>>> import numpy as np
>>> np.set_printoptions(suppress=True, linewidth=200)
>>> th = np.deg2rad(15)
>>> M = np.eye(5)
>>> M[np.ix_([0, 3], [0, 3])] = [[np.cos(th), -np.sin(th)], [np.sin(th), np.cos(th)]]
>>> print(M.round(2))
[[ 0.97  0.    0.   -0.26  0.  ]
 [ 0.    1.    0.    0.    0.  ]
 [ 0.    0.    1.    0.    0.  ]
 [ 0.26  0.    0.    0.97  0.  ]
 [ 0.    0.    0.    0.    1.  ]]
>>> # splits into 4 blocks
>>> Y = np.linalg.inv(M)
>>> print(Y.round(2))
[[ 0.97  0.    0.    0.26  0.  ]
 [ 0.    1.    0.    0.    0.  ]
 [ 0.    0.    1.    0.    0.  ]
 [-0.26  0.    0.    0.97  0.  ]
 [ 0.    0.    0.    0.    1.  ]]
>>> print(np.round(np.poly(Y), 2))
[ 1.   -4.93  9.8  -9.8   4.93 -1.  ]
>>> print(round(np.einsum("ij,ji->", Y, Y), 2))
4.73
>>> print(np.round(np.linalg.eigvals(Y), 2))
[0.97+0.26j 0.97-0.26j 1.  +0.j   1.  +0.j   1.  +0.j  ]
>>> print(round(np.linalg.eigvals(Y).sum().real, 2))
4.93
>>> print(np.round(np.linalg.pinv(M), 2))
[[ 0.97  0.    0.    0.26  0.  ]
 [ 0.    1.    0.    0.    0.  ]
 [ 0.    0.    1.    0.    0.  ]
 [-0.26  0.    0.    0.97  0.  ]
 [ 0.    0.    0.    0.    1.  ]]
>>> print(np.round(M @ M.T, 2) + 0)
[[1. 0. 0. 0. 0.]
 [0. 1. 0. 0. 0.]
 [0. 0. 1. 0. 0.]
 [0. 0. 0. 1. 0.]
 [0. 0. 0. 0. 1.]]
>>> print(np.round(np.linalg.norm(M, axis=0), 2))
[1. 1. 1. 1. 1.]
>>> mat = np.loadtxt("run1.csv", delimiter=",")
>>> print(mat)
[[ 1.7   2.33  0.11 -0.32 -2.33  2.03  3.14 -6.07 -3.98  2.12 -2.1   3.26]
 [-0.89  0.53  0.18  0.76  4.3   4.15  1.83 -1.17  4.5   4.06 -1.68 -4.28]
 [ 1.46  6.01  3.43 -1.66 -1.11  1.97 -4.92  3.27 -2.4  -0.02  1.21 -0.22]
 [-1.41 -0.77 -4.63  3.99 -1.84  3.8  -3.28  0.03 -1.   -3.65 -4.14  0.16]
 [-2.11  1.05 -1.17  0.1   1.29 -2.45  3.58  6.54  1.59 -3.52  2.1   3.22]
 [-2.04  3.87 -1.61 -0.54  2.5  -0.1   5.9  -2.02  1.11 -5.1   2.09  1.08]
 [-1.1  -3.79  0.18 -0.5   2.33 -6.75  3.06  1.89  1.15  3.15 -1.18 -2.76]
 [-1.63  1.36 -1.52 -3.08 -5.27  5.13  1.09  1.61 -0.86 -1.13 -3.51 -3.4 ]
 [ 2.74  2.52  2.46  5.3  -0.46  0.49  0.58 -1.43  3.49 -2.08 -0.08 -5.71]
 [-2.6  -2.01 -2.36  2.51 -1.93  3.06  1.42 -4.29  3.26  0.94  3.02  4.82]
 [ 2.52  1.1  -4.27  2.91 -4.03  5.45 -2.36  1.28 -1.41 -2.34  2.12 -0.79]
 [ 1.    6.    2.27  4.4  -0.53  1.81 -1.14 -0.73 -1.14 -3.91 -4.03  0.53]
 [ 1.06  1.88  2.59  3.46  4.79  0.14  2.58 -1.53  2.1  -1.44 -0.1  -6.19]
 [ 2.95  3.9  -2.85  3.54 -1.6  -0.01  2.84 -4.69 -0.8  -1.14  4.3   1.54]
 [ 0.35  3.1  -1.04 -0.41  0.82 -2.64  3.62  0.5  -4.05  4.12 -4.97  3.16]
 [ 1.66 -0.88 -1.04 -0.25 -1.19  0.88  6.13  2.75 -0.38 -6.42 -1.75  1.92]
 [ 0.02 -3.4  -1.05 -1.53 -1.72  0.13  3.42 -6.75  0.55 -3.81  2.79 -1.45]
 [ 3.08 -3.18  0.37 -1.19  1.26 -3.81  0.41 -1.46  2.15  3.63  0.73 -6.49]
 [ 4.24 -3.85  2.87 -2.58 -2.41  1.11  4.89  1.48 -2.1   3.21 -0.82 -1.95]
 [ 4.4  -0.82  1.62  3.13 -1.59  0.82  1.59 -3.61  1.38 -5.24  4.32 -0.82]
 [-3.    2.15  1.46  1.3   2.12 -0.76  0.2  -1.82 -6.68  4.2   3.3   0.99]
 [-2.75 -0.82  0.01  1.33 -5.62  2.86  3.28 -3.12 -3.89 -3.64  1.16  0.16]
 [ 2.66 -4.35 -1.89 -3.04  0.2  -1.71 -1.95 -1.31 -3.2  -5.27 -3.51  1.53]
 [-1.79  4.12 -0.23 -0.52 -3.53 -0.37 -0.99  5.69 -3.99  0.6   1.29 -3.96]
 [-2.    0.88  1.6   1.99  2.43 -1.51  3.05  3.91  3.44 -4.06  5.12 -1.14]
 [-1.51  1.17  0.47 -2.7  -5.56  1.42  2.28  5.78  2.06  1.52  3.24  0.51]]
>>> dist = np.linalg.norm(mat[:, None] - mat[None], axis=-1)
>>> print((dist + 1e9 * np.eye(26)).round(6).argmin(axis=1))
[14 12 23 10 24 24 17 23 12 13  3  8  8 19  0  4 19  6 17 16 14 16 15  2  4 23]
>>> print(dist[:5, :5].round(2))
[[ 0.   14.76 14.5  14.07 17.05]
 [14.76  0.   15.5  14.71 15.99]
 [14.5  15.5   0.   14.56 14.51]
 [14.07 14.71 14.56  0.   14.97]
 [17.05 15.99 14.51 14.97  0.  ]]
>>> print(np.unravel_index(dist.round(6).argmax(), dist.shape))
(np.int64(6), np.int64(10))
>>> print(dist.mean(axis=1).argmax())
6
